% ipython --no-banner

In [1]: import numpy as np

In [2]: np.set_printoptions(precision=2, suppress=True, linewidth=100, floatmode="fixed")

In [3]: mat = np.load("sample7.npy")

In [4]: mat
Out[4]: 
array([[ 6,  6,  3,  2, -6],
       [ 6, 15,  0, -1, -8],
       [ 3,  0, 14,  3, -1],
       [ 2, -1,  3,  7,  4],
       [-6, -8, -1,  4, 17]])

In [5]: np.sort(np.abs(np.linalg.eigvals(mat)))
Out[5]: array([ 0.83,  4.95,  9.30, 16.03, 27.90])

In [6]: (mat + mat.T) / 2
Out[6]: 
array([[ 6.00,  6.00,  3.00,  2.00, -6.00],
       [ 6.00, 15.00,  0.00, -1.00, -8.00],
       [ 3.00,  0.00, 14.00,  3.00, -1.00],
       [ 2.00, -1.00,  3.00,  7.00,  4.00],
       [-6.00, -8.00, -1.00,  4.00, 17.00]])

In [7]: mat.inv()
---------------------------------------------------------------------------
AttributeError                            Traceback (most recent call last)
Cell In[7], line 1
----> 1 mat.inv()

AttributeError: 'numpy.ndarray' object has no attribute 'inv'

In [8]: np.linalg.determinant(mat)
---------------------------------------------------------------------------
AttributeError                            Traceback (most recent call last)
Cell In[8], line 1
----> 1 np.linalg.determinant(mat)

AttributeError: module 'numpy.linalg' has no attribute 'determinant'

In [9]: data = np.load("data.npy")

In [10]: data
Out[10]: 
array([[-2.00, -4.08, -2.14, -4.08],
       [-1.15, -2.27, -1.14, -2.23],
       [-1.07, -2.09, -1.10, -2.20],
       [ 2.88,  5.73,  2.79,  5.78],
       [-2.33, -4.76, -2.33, -4.73],
       [-0.59, -1.14, -0.62, -1.14],
       [-2.96, -5.79, -2.80, -5.72],
       [ 1.21,  2.35,  1.15,  2.41],
       [-1.12, -2.11, -1.01, -2.07],
       [-0.97, -1.87, -1.04, -1.99],
       [-3.08, -6.17, -3.00, -6.24],
       [-3.34, -6.77, -3.26, -6.91],
       [-0.65, -1.27, -0.61, -1.22],
       [ 5.36, 10.64,  5.29, 10.52],
       [-0.56, -1.07, -0.50, -1.10],
       [-0.73, -1.44, -0.69, -1.46],
       [ 3.97,  7.93,  4.06,  8.09]])

In [11]: Xc = data - data.mean(axis=1)
---------------------------------------------------------------------------
ValueError                                Traceback (most recent call last)
Cell In[11], line 1
----> 1 Xc = data - data.mean(axis=1)

ValueError: operands could not be broadcast together with shapes (17,4) (17,) 

In [12]: Xc = data - data.mean(axis=0)

In [13]: Uu, sv, VT = np.linalg.svd(Xc, full_matrices=False)

In [14]: np.searchsorted(np.cumsum(sv ** 2) / (sv ** 2).sum(), 0.9) + 1
Out[14]: np.int64(1)

In [15]: round(float((sv ** 2).sum() ** 2 / (sv ** 4).sum()), 2)
Out[15]: 1.0

In [16]: sv
Out[16]: array([30.97,  0.26,  0.25,  0.12])

In [17]: np.abs(VT[0]).argmax()
Out[17]: np.int64(3)

In [18]: gram = np.cov(data, rowvar=False)

In [19]: np.argwhere(np.triu(np.abs(np.corrcoef(data.T)) > 0.8, 1))
Out[19]: 
array([[0, 1],
       [0, 2],
       [0, 3],
       [1, 2],
       [1, 3],
       [2, 3]])

In [20]: data.std(axis=0)
Out[20]: array([2.38, 4.75, 2.36, 4.76])

In [21]: np.polyfit(data[:, 2], data[:, 3], 1)
Out[21]: array([ 2.02, -0.01])

In [22]: gram
Out[22]: 
array([[ 6.02, 12.01,  5.96, 12.05],
       [12.01, 23.93, 11.87, 24.02],
       [ 5.96, 11.87,  5.89, 11.92],
       [12.05, 24.02, 11.92, 24.12]])

In [23]: np.round(np.corrcoef(data[:, 2], data[:, 3])[0, 1], 2)
Out[23]: np.float64(1.0)

In [24]: np.round(np.linalg.eigvalsh(gram)[::-1], 2) + 0
Out[24]: array([59.96,  0.00,  0.00,  0.00])

In [25]: Xc = data - data.mean(axis=0)

In [26]: evecs = np.linalg.svd(Xc)[2][:1]

In [27]: other = Xc - Xc @ evecs.T @ evecs

In [28]: np.linalg.norm(other, axis=1).round(6).argmax()
Out[28]: np.int64(11)

In [29]: np.diag(evecs.T @ evecs)
Out[29]: array([0.10, 0.40, 0.10, 0.40])

In [30]: np.cov(Xc @ evecs.T, rowvar=False)
Out[30]: array(59.96)

In [31]: f = np.array([3, 1, 1, 0, 2])

In [32]: J = f[np.abs(np.subtract.outer(np.arange(5), np.arange(5)))]

In [33]: J
Out[33]: 
array([[3, 1, 1, 0, 2],
       [1, 3, 1, 1, 0],
       [1, 1, 3, 1, 1],
       [0, 1, 1, 3, 1],
       [2, 0, 1, 1, 3]])

In [34]: # symmetric

In [35]: x0 = np.ones(5)

In [36]: for _ in range(5):
    ...:     x0 = J @ x0
    ...:     x0 /= np.linalg.norm(x0)
    ...:     print(round(x0 @ J @ x0, 2))
    ...: 
6.65
6.66
6.67
6.67
6.67

In [37]: np.round(np.linalg.eigvalsh(J)[-1], 2)
Out[37]: np.float64(6.67)

In [38]: theta = np.radians(72)

In [39]: Rm = np.eye(5)

In [40]: Rm[0, 0] = Rm[1, 1] = np.cos(theta)

In [41]: Rm[0, 1], Rm[1, 0] = -np.sin(theta), np.sin(theta)

In [42]: Rm
Out[42]: 
array([[ 0.31, -0.95,  0.00,  0.00,  0.00],
       [ 0.95,  0.31,  0.00,  0.00,  0.00],
       [ 0.00,  0.00,  1.00,  0.00,  0.00],
       [ 0.00,  0.00,  0.00,  1.00,  0.00],
       [ 0.00,  0.00,  0.00,  0.00,  1.00]])

In [43]: other = J @ Rm.T

In [44]: np.linalg.svd(J, compute_uv=False), np.linalg.svd(other, compute_uv=False)
Out[44]: (array([6.67, 3.48, 2.62, 1.85, 0.38]), array([6.67, 3.48, 2.62, 1.85, 0.38]))

In [45]: np.allclose(np.linalg.norm(J, axis=1), np.linalg.norm(other, axis=1))
Out[45]: True

In [46]: np.abs(other - J).max(axis=0)
Out[46]: array([3.54, 2.16, 0.00, 0.00, 0.00])

In [47]: x0 = np.array([-1, 0, 2, 1, -1])

In [48]: rhs = J @ x0

In [49]: coef, lr = np.zeros(5), 1 / np.linalg.norm(J, 2) ** 2

In [50]: for i in range(5):
    ...:     coef -= lr * J.T @ (J @ coef - rhs)
    ...:     if i % 1 == 0: print(i, round(np.linalg.norm(J @ coef - rhs), 2))
    ...: 
0 5.69
1 4.51
2 3.67
3 3.06
4 2.62

In [51]: coef
Out[51]: array([-0.75,  0.47,  0.93,  0.89, -0.50])

In [52]: round(np.linalg.cond(J), 2)
Out[52]: np.float64(17.46)

In [53]: evals, evecs = np.linalg.eigh(J)

In [54]: x0 = np.array([-5, 7, -2, -2, 7])

In [55]: np.round(x0 @ J @ x0 / (x0 @ x0), 2), round(float(evals[0]), 2), round(float(evals[-1]), 2)
Out[55]: (np.float64(0.76), 0.38, 6.67)

In [56]: def softmax(z):
    ...:     e = np.exp(z - z.max(axis=-1, keepdims=True))
    ...:     return e / e.sum(axis=-1, keepdims=True)
    ...: 

In [57]: softmax(J[1] + -1)
Out[57]: array([0.09, 0.69, 0.09, 0.09, 0.03])

In [58]: np.round(softmax(10 * J[1]), 2) + 0
Out[58]: array([0.00, 1.00, 0.00, 0.00, 0.00])

In [59]: S = J @ J.T / np.sqrt(5)

In [60]: np.round(softmax(S), 2) + 0
Out[60]: 
array([[0.66, 0.02, 0.05, 0.00, 0.27],
       [0.08, 0.71, 0.12, 0.08, 0.02],
       [0.11, 0.07, 0.65, 0.07, 0.11],
       [0.02, 0.08, 0.12, 0.71, 0.08],
       [0.27, 0.00, 0.05, 0.02, 0.66]])

In [61]: softmax(S)[1] @ J
Out[61]: array([1.10, 2.40, 1.24, 1.08, 0.41])

In [62]: np.round(softmax(S + np.triu(np.full(S.shape, -np.inf), 1)), 2) + 0
Out[62]: 
array([[1.00, 0.00, 0.00, 0.00, 0.00],
       [0.10, 0.90, 0.00, 0.00, 0.00],
       [0.13, 0.08, 0.78, 0.00, 0.00],
       [0.02, 0.08, 0.13, 0.77, 0.00],
       [0.27, 0.00, 0.05, 0.02, 0.66]])
